% ipython --no-banner

In [1]: import numpy as np

In [2]: import numpy.linalg as la

In [3]: np.set_printoptions(precision=2, suppress=True, linewidth=160, sign=" ")

In [4]: data = np.load("out4.npy")

In [5]: data
Out[5]: 
array([[  6.93,   2.77,  10.25],
       [  5.99,   0.68,   8.16],
       [  6.96,   2.29,   8.7 ],
       [  5.47,   0.76,   8.74],
       [  5.2 ,   3.2 ,   9.41],
       [  8.28,   3.29,   8.94],
       [  6.55,   2.76,   8.45],
       [  6.22,   3.15,   8.35],
       [  5.47,   3.75,   9.33],
       [  4.93,   3.41,   8.44],
       [  5.65,   2.4 ,  10.31],
       [  5.37,   3.73,  10.19]])

In [6]: left, sigma, Vt = la.svd(data)

In [7]: np.argmax(sigma[:-1] / (sigma[1:] + 1e-6)) + 1
Out[7]: np.int64(1)

In [8]: B = left[:, :1] @ np.diag(sigma[:1]) @ Vt[:1]

In [9]: la.matrix_rank(B)
Out[9]: np.int64(1)

In [10]: la.matrix_rank(data, rtol=0.05)
Out[10]: np.int64(3)

In [11]: round(float(la.norm(data - B, 2)), 2), np.round(sigma[1], 2)
Out[11]: (3.46, np.float64(3.46))

In [12]: round(float(np.abs(data - B).max()), 2)
Out[12]: 1.72

In [13]: hat = data @ la.solve(data.T @ data, data.T)

In [14]: np.diag(hat)
Out[14]: array([ 0.11,  0.37,  0.18,  0.41,  0.18,  0.52,  0.14,  0.15,  0.21,  0.18,  0.25,  0.28])

In [15]: hat @ data[:, 0]
Out[15]: array([ 6.93,  5.99,  6.96,  5.47,  5.2 ,  8.28,  6.55,  6.22,  5.47,  4.93,  5.65,  5.37])

In [16]: np.round(la.eigvalsh(hat), 2) + 0
Out[16]: array([ 0.,  0.,  0.,  0.,  0.,  0.,  0.,  0.,  0.,  1.,  1.,  1.])

In [17]: np.round(np.trace(hat), 2)
Out[17]: np.float64(3.0)

In [18]: M = np.loadtxt("block13.csv", delimiter=",")

In [19]: M
Out[19]: 
array([[-2.,  1., -2.,  1.],
       [ 2., -1.,  2., -1.],
       [-2.,  1., -2.,  1.],
       [ 2., -1.,  2., -1.]])

In [20]: rng = np.random.default_rng(46)

In [21]: lab = rng.permutation(4)

In [22]: lab
Out[22]: array([ 0,  1,  2,  3])

In [23]: B = M[lab][:, lab]

In [24]: np.round(np.sort(np.abs(la.eigvals(B))), 2) + 0
Out[24]: array([ 0.,  0.,  0.,  6.])

In [25]: round(float(la.det(B)), 2), round(float(la.det(M[lab])), 2)
Out[25]: (0.0, 0.0)

In [26]: th = rng.uniform(0, 2 * np.pi, 14)

In [27]: O, _ = la.qr(np.array([[0.6, -2.0], [0.9, 0.7], [0.2, 0.0]]))

In [28]: feats = 10 * np.c_[np.cos(th), np.sin(th)] @ O.T

In [29]: feats
Out[29]: 
array([[ 9.05, -4.26, -0.2 ],
       [-1.86,  9.69,  1.63],
       [-8.36, -5.29, -1.48],
       [-0.44, -9.83, -1.8 ],
       [-2.31,  9.6 ,  1.58],
       [-9.12,  4.09,  0.16],
       [ 4.84,  8.55,  1.85],
       [-8.31,  5.55,  0.48],
       [-9.69, -2.25, -1.02],
       [ 5.5 ,  8.15,  1.82],
       [-9.55,  2.98, -0.07],
       [-2.29, -9.55, -1.87],
       [-7.62,  6.44,  0.68],
       [-9.05,  4.24,  0.19]])

In [30]: [round(float(x), 2) for x in la.svd(feats, compute_uv=False)[:3]]
Out[30]: [28.17, 24.63, 0.0]

In [31]: np.argsort(-la.norm(feats, axis=0).round(6), kind="stable")[:3]
Out[31]: array([ 0,  1,  2])

In [32]: J = np.loadtxt("a.csv", delimiter=",")

In [33]: J
Out[33]: 
array([[ 1., -2., -2.,  1.],
       [-2.,  3.,  2.,  1.],
       [ 0., -2., -3.,  1.],
       [-5.,  7.,  4.,  4.]])

In [34]: left, sigma, Vt = la.svd(J)

In [35]: sigma.round(2) + 0
Out[35]: array([ 11.61,   3.56,   0.8 ,   0.  ])

In [36]: B = left[:, :3] @ np.diag(sigma[:3]) @ Vt[:3]

In [37]: np.round(np.abs(J - B).max(), 2)
Out[37]: np.float64(0.0)

In [38]: def softmax(z):
    ...:     e = np.exp(z - z.max(axis=-1, keepdims=True))
    ...:     return e / e.sum(axis=-1, keepdims=True)
    ...: 

In [39]: softmax(J).sum(axis=1)
Out[39]: array([ 1.,  1.,  1.,  1.])

In [40]: softmax(J[0] + -1)
Out[40]: array([ 0.48,  0.02,  0.02,  0.48])

In [41]: S = J @ J.T / np.sqrt(4)

In [42]: softmax(S).round(6).argmax(axis=1)
Out[42]: array([ 2,  3,  2,  3])

In [43]: np.round(softmax(S), 2) + 0
Out[43]: 
array([[ 0.38,  0.  ,  0.62,  0.  ],
       [ 0.  ,  0.  ,  0.  ,  1.  ],
       [ 0.18,  0.  ,  0.82,  0.  ],
       [ 0.  ,  0.  ,  0.  ,  1.  ]])

In [44]: m1 = np.load("layer5.npy")

In [45]: m1
Out[45]: 
array([[ 1, -1,  1, -1],
       [ 1,  0,  0,  0],
       [ 1,  1,  1,  1],
       [ 1,  2,  4,  8]])

In [46]: # row 3 dominates

In [47]: B = m1 / la.norm(m1, axis=1, keepdims=True)

In [48]: G = B @ B.T

In [49]: np.argwhere(np.triu(np.abs(G) > 0.95, 1))
Out[49]: array([], shape=(0, 2), dtype=int64)

In [50]: la.norm(B, axis=1)
Out[50]: array([ 1.,  1.,  1.,  1.])

In [51]: G
Out[51]: 
array([[ 1.  ,  0.5 ,  0.  , -0.27],
       [ 0.5 ,  1.  ,  0.5 ,  0.11],
       [ 0.  ,  0.5 ,  1.  ,  0.81],
       [-0.27,  0.11,  0.81,  1.  ]])

In [52]: (G - 2 * np.eye(4)).round(6).argmax(axis=1)
Out[52]: array([ 1,  0,  3,  2])

In [53]: np.unravel_index(np.abs(m1).argmax(), m1.shape)
Out[53]: (np.int64(3), np.int64(3))

In [54]: round(float(la.norm(m1)), 2)
Out[54]: 9.7

In [55]: m1.shape
Out[55]: (4, 4)

In [56]: la.svd(m1, compute_uv=False)
Out[56]: array([ 9.38,  2.11,  1.12,  0.54])

In [57]: K = np.load("data.npy")

In [58]: K
Out[58]: 
array([[ -0.37,  -4.51,   3.04],
       [ -0.54,  -8.12,   0.53],
       [ -0.16,  -2.01,  -2.27],
       [  0.6 , -19.18,  -1.93],
       [  0.17, -12.55,  -0.79],
       [  0.34,  -0.34,   1.37],
       [  0.04, -10.38,  -1.61],
       [ -0.18,   3.91,   0.86],
       [ -0.42,   5.44,  -0.01],
       [  0.04,  -7.64,  -0.64],
       [ -0.08,   3.38,  -0.05],
       [  0.13,  13.95,  -0.8 ],
       [  0.5 ,   0.71,  -2.86],
       [ -0.17,  -4.91,  -0.5 ],
       [ -0.1 ,  -0.05,  -1.08],
       [  0.39,   7.87,  -1.95],
       [  0.05, -18.62,  -2.59]])

In [59]: # column 1 dominates

In [60]: Xs = K - K.mean(axis=0)

In [61]: left, sigma, Vt = la.svd(Xs, full_matrices=False)

In [62]: (np.sign(left[:, 0]) == np.sign(left[0, 0])).astype(int)
Out[62]: array([ 1,  1,  0,  1,  1,  0,  1,  0,  0,  1,  0,  0,  0,  1,  0,  0,  1])

In [63]: sigma
Out[63]: array([ 36.09,   6.06,   1.08])

In [64]: np.abs(left[:, 0]).argmax()
Out[64]: np.int64(11)

In [65]: np.round(Vt[0] * np.sign(Vt[0, np.abs(Vt[0]).argmax()]), 2) + 0
Out[65]: array([ 0.  ,  1.  ,  0.04])

In [66]: np.abs(Vt[0]).argmax()
Out[66]: np.int64(1)

In [67]: np.round(np.abs(Vt[-1]), 2) + 0
Out[67]: array([ 0.99,  0.  ,  0.11])

In [68]: th = np.radians(15)

In [69]: r_ = np.eye(3)

In [70]: r_[1, 1] = r_[2, 2] = np.cos(th)

In [71]: r_[1, 2], r_[2, 1] = -np.sin(th), np.sin(th)

In [72]: r_
Out[72]: 
array([[ 1.  ,  0.  ,  0.  ],
       [ 0.  ,  0.97, -0.26],
       [ 0.  ,  0.26,  0.97]])

In [73]: B = K @ r_.T

In [74]: np.abs(B - K).max(axis=0)
Out[74]: array([ 0. ,  1.3,  4.9])

In [75]: np.round(la.det(r_), 2), round(np.trace(r_), 2)
Out[75]: (np.float64(1.0), np.float64(2.93))

In [76]: np.allclose(la.norm(K, axis=1), la.norm(B, axis=1))
Out[76]: True

In [77]: G = np.cov(K, rowvar=False)

In [78]: la.eigvalsh(G)[::-1]
Out[78]: array([ 81.38,   2.3 ,   0.07])

In [79]: np.argwhere(np.triu(np.abs(np.corrcoef(K.T)) > 0.8, 1))
Out[79]: array([], shape=(0, 2), dtype=int64)

In [80]: np.median(K, axis=0)
Out[80]: array([ 0.04, -2.01, -0.79])

In [81]: K.std(axis=0)
Out[81]: array([ 0.31,  8.75,  1.49])

In [82]: Xs = (K - K.mean(axis=0)) / K.std(axis=0)

In [83]: np.argwhere(np.abs(Xs) > 2)
Out[83]: array([[ 0,  2]])

In [84]: Xs.std(axis=0)
Out[84]: array([ 1.,  1.,  1.])

In [85]: b = la.lstsq(np.delete(Xs, 0, axis=1), Xs[:, 0])[0]

In [86]: round(1 - np.var(Xs[:, 0] - np.delete(Xs, 0, axis=1) @ b), 2)
Out[86]: np.float64(0.28)
